$ ipython --no-banner

In [1]: import numpy as np

In [2]: np.set_printoptions(precision=2, suppress=True, linewidth=160, floatmode="fixed")

In [3]: F = np.loadtxt("layer6.csv", delimiter=",")

In [4]: print(F)
[[30.00 30.00  9.00 21.00]
 [30.00 58.00 12.00 26.00]
 [ 9.00 12.00  9.00 15.00]
 [21.00 26.00 15.00 27.00]]

In [5]: rng = np.random.default_rng(4)

In [6]: labels = rng.permutation(4)

In [7]: print(labels)
[3 0 1 2]

In [8]: M2 = F[labels][:, labels]

In [9]: print(np.sort(np.abs(np.linalg.eigvals(M2))))
[ 0.09  9.16 16.51 98.24]

In [10]: print(M2)
[[27.00 21.00 26.00 15.00]
 [21.00 30.00 30.00  9.00]
 [26.00 30.00 58.00 12.00]
 [15.00  9.00 12.00  9.00]]

In [11]: print(np.diag(M2))
[27.00 30.00 58.00  9.00]

In [12]: X = (rng.random((3, 3)) < 0.3) + np.eye(3)

In [13]: X /= X.sum(axis=1, keepdims=True)

In [14]: print(X)
[[0.50 0.50 0.00]
 [0.00 0.50 0.50]
 [0.00 0.00 1.00]]

In [15]: vec = np.array([-3, -5, -1])

In [16]: print(np.linalg.norm(X @ vec) <= np.linalg.norm(X, 2) * np.linalg.norm(vec) + 1e-9)
True

In [17]: print(X @ np.ones(3))
[1.00 1.00 1.00]

In [18]: print((X @ vec).argmax())
2

In [19]: print(X @ np.eye(3)[0])
[0.50 0.00 0.00]

In [20]: print(np.sign((X @ vec).round(6)))
[-1.00 -1.00 -1.00]

In [21]: print(np.einsum("ij,j->i", X, vec))
[-4.00 -3.00 -1.00]

In [22]: print(X @ vec)
[-4.00 -3.00 -1.00]

In [23]: evals, V = np.linalg.eig(X)

In [24]: print(np.sort(np.linalg.eigvals(X.T)))
[0.50 0.50 1.00]

In [25]: print(np.sort(np.linalg.eigvals(np.linalg.inv(X))))
[1.00 2.00 2.00]

In [26]: print(X @ V[:, 0] - evals[0] * V[:, 0])
[0.00 0.00 0.00]

In [27]: print(np.prod(evals))
0.25

In [28]: print(np.sort(np.linalg.eigvals(X @ X)))
[0.25 0.25 1.00]
